$ python3 -q
>>> import numpy as np
>>> from numpy import linalg as LA
>>> np.set_printoptions(precision=2, suppress=True, linewidth=100)
>>> X = np.array([[-4, 0, 1, 2], [0, 2, 5, 1], [0, 0, 3, -2], [0, 0, 0, 0]])
>>> # null space of dimension 1
>>> U, sigma, Vt = LA.svd(X)
>>> print(sigma)
[6.24 4.51 2.19 0.  ]
>>> other = U[:, :3] @ np.diag(sigma[:3]) @ Vt[:3]
>>> round(float(LA.norm(X - other) / LA.norm(X)), 2)
0.0
>>> other.round(2) + 0
array([[-4.,  0.,  1.,  2.],
       [ 0.,  2.,  5.,  1.],
       [ 0.,  0.,  3., -2.],
       [ 0.,  0.,  0.,  0.]])
>>> print(round(np.abs(X - other).max(), 2))
0.0
>>> print(LA.matrix_power(X - np.diag(np.diag(X)), 4))
[[0 0 0 0]
 [0 0 0 0]
 [0 0 0 0]
 [0 0 0 0]]
>>> F = np.load("block18.npy")
>>> F
array([[-20,  -2,   2],
       [  3,   2,  -3],
       [ -3,  -3,  11]])
>>> def softmax(z):
...     e = np.exp(z - z.max(axis=-1, keepdims=True))
...     return e / e.sum(axis=-1, keepdims=True)
... 
>>> softmax(X[1])
array([0.01, 0.05, 0.93, 0.02])
>>> scores = X @ X.T / np.sqrt(4)
>>> np.round(softmax(scores + np.triu(np.full(scores.shape, -np.inf), 1)), 2) + 0
array([[1.  , 0.  , 0.  , 0.  ],
       [0.  , 1.  , 0.  , 0.  ],
       [0.  , 0.5 , 0.5 , 0.  ],
       [0.25, 0.25, 0.25, 0.25]])
>>> softmax(scores).round(6).argmax(axis=1)
array([0, 1, 1, 0])
>>> other = LA.inv(F)
>>> other
array([[-0.06, -0.07, -0.01],
       [ 0.11,  0.98,  0.25],
       [ 0.01,  0.25,  0.16]])
>>> round(float(LA.slogdet(F)[0]), 2)
-1.0
>>> np.allclose(other, F.T)
False
>>> (np.abs(other) > 1e-9).astype(int)
array([[1, 1, 1],
       [1, 1, 1],
       [1, 1, 1]])
>>> r0, v = other[1], other[0]
>>> np.round(r0 @ v, 2)
np.float64(-0.08)
>>> np.round(r0 @ r0, 2)
np.float64(1.04)
>>> pr = (r0 @ v) / (r0 @ r0) * r0
>>> print(round(float(LA.norm(r0 + v) ** 2 + LA.norm(r0 - v) ** 2), 2))
2.09
>>> np.round(v - pr, 2) + 0
array([-0.05,  0.  ,  0.01])
>>> round(float((v - pr) @ r0), 2)
0.0
>>> LA.matrix_rank(np.outer(r0, v))
np.int64(1)
>>> pr
array([-0.01, -0.08, -0.02])
>>> other = F / LA.norm(F, axis=1, keepdims=True)
>>> gram = other @ other.T
>>> (gram - 2 * np.eye(3)).round(6).argmax(axis=1)
array([2, 0, 0])
>>> round(np.degrees(np.arccos(np.clip(gram[0, 1], -1, 1))), 2)
np.float64(137.63)
>>> gram[0]
array([ 1.  , -0.74,  0.37])
>>> LA.norm(other, axis=1)
array([1., 1., 1.])
>>> W0 = np.array([[2.78, 0.12, 1.46], [0.12, 4.52, 3.61], [1.46, 3.61, 5.7]])
>>> # symmetric
>>> proj = np.triu(np.array([[2, -2, -1], [3, -1, 3], [0, -2, 0]]), 1) + np.eye(3)
>>> other = proj @ W0 @ LA.inv(proj)
>>> print(np.trace(other), np.trace(W0))
13.0 13.0
>>> np.poly(other)
array([  1.  , -13.  ,  39.  , -26.94])
>>> other = LA.inv(W0)
>>> np.allclose(other, W0.T)
False
>>> round(LA.det(W0) * LA.det(other), 2)
np.float64(1.0)
>>> round(float(LA.slogdet(W0)[0]), 2)
1.0
>>> (np.abs(other) > 1e-9).astype(int)
array([[1, 1, 1],
       [1, 1, 1],
       [1, 1, 1]])
>>> feats = np.loadtxt("m.csv", delimiter=",")
>>> print(feats)
[[-3.  3. -1. -2.]
 [-3.  3. -1. -2.]
 [-3.  3. -1. -2.]
 [-6.  6. -2. -4.]]
>>> # null space of dimension 3
>>> rank = LA.matrix_rank(feats)
>>> rank
np.int64(1)
>>> N = LA.svd(feats)[2][rank:].T
>>> print(LA.matrix_rank(feats.T @ feats), LA.matrix_rank(feats @ feats.T))
1 1
>>> [int(LA.matrix_rank(np.delete(feats, i, axis=0))) for i in range(4)]
[1, 1, 1, 1]
>>> print(np.allclose(feats @ N, 0))
True
>>> [int(LA.matrix_rank(feats[:i])) for i in range(1, len(feats) + 1)]
[1, 1, 1, 1]
>>> np.argsort(-LA.norm(X, axis=0).round(6), kind="stable")[:3]
array([2, 0, 3])
>>> LA.cond(X) > 100
np.True_
>>> print(LA.matrix_power(W0, 3))
[[ 46.9   75.23 109.65]
 [ 75.23 285.87 341.12]
 [109.65 341.12 424.16]]
>>> (W0 + W0.T) / 2
array([[2.78, 0.12, 1.46],
       [0.12, 4.52, 3.61],
       [1.46, 3.61, 5.7 ]])
>>> np.trace(W0)
np.float64(13.0)
>>> np.allclose(W0, W0.T)
True
>>> U, sigma, Vt = LA.svd(feats)
>>> evecs = Vt[:(sigma > 1e-8).sum()]
>>> rng = np.random.default_rng(178)
>>> x0 = feats[0] + -1 * feats[2] + rng.integers(2) * np.eye(4)[3]
>>> x0
array([0., 0., 0., 1.])
>>> round(float(LA.norm(x0 - evecs.T @ evecs @ x0)), 2)
0.91
>>> np.allclose(evecs.T @ evecs @ x0, x0)
False
>>> r0 = np.array([1, 0])
>>> np.convolve(feats[1], r0)
array([-3.,  3., -1., -2.,  0.])
>>> np.array([np.convolve(row, r0, "same") for row in feats])
array([[-3.,  3., -1., -2.],
       [-3.,  3., -1., -2.],
       [-3.,  3., -1., -2.],
       [-6.,  6., -2., -4.]])
>>> np.polyval(r0, feats[1])
array([-3.,  3., -1., -2.])
>>> np.correlate(feats[1], feats[0], "full")
array([  6.,  -3., -10.,  23., -10.,  -3.,   6.])
>>> np.cross(feats[1, :3], feats[0, :3])
array([0., 0., 0.])
>>> M = (rng.random((3, 3)) < 0.3) + np.eye(3)
>>> M /= M.sum(axis=1, keepdims=True)
>>> M
array([[0.67, 0.33, 0.  ],
       [0.5 , 0.5 , 0.  ],
       [0.  , 0.33, 0.67]])
>>> # row-stochastic, so 1 is an eigenvalue
>>> Q = M.astype(float).copy()
>>> for j in range(3):
...     Q[:, j] -= Q[:, :j] @ (Q[:, :j].T @ Q[:, j])
...     Q[:, j] /= LA.norm(Q[:, j])
... 
>>> Q
array([[ 0.8 , -0.31,  0.51],
       [ 0.6 ,  0.41, -0.69],
       [ 0.  ,  0.86,  0.51]])
>>> print(np.round(Q.T @ Q, 2) + 0)
[[1. 0. 0.]
 [0. 1. 0.]
 [0. 0. 1.]]
>>> r0 = np.array([8, -7, -8])
>>> other = M + np.outer(r0, np.eye(3)[0])
>>> print(other)
[[ 8.67  0.33  0.  ]
 [-6.5   0.5   0.  ]
 [-8.    0.33  0.67]]
>>> round(float(LA.det(other) / LA.det(M)), 2), round(float(1 + LA.solve(M, r0)[0]), 2)
(39.0, 39.0)
>>> x0 = np.array([0, 1, -2])
>>> target = M @ x0
>>> c, lr = np.zeros(3), 1 / LA.norm(M, 2) ** 2
>>> for i in range(4):
...     c -= lr * M.T @ (M @ c - target)
...     if i % 1 == 0: print(i, round(LA.norm(M @ c - target), 2))
... 
0 0.66
1 0.41
2 0.29
3 0.24
>>> c
array([ 0.69, -0.04, -1.3 ])
>>> round(float(LA.cond(M)), 2)
6.92
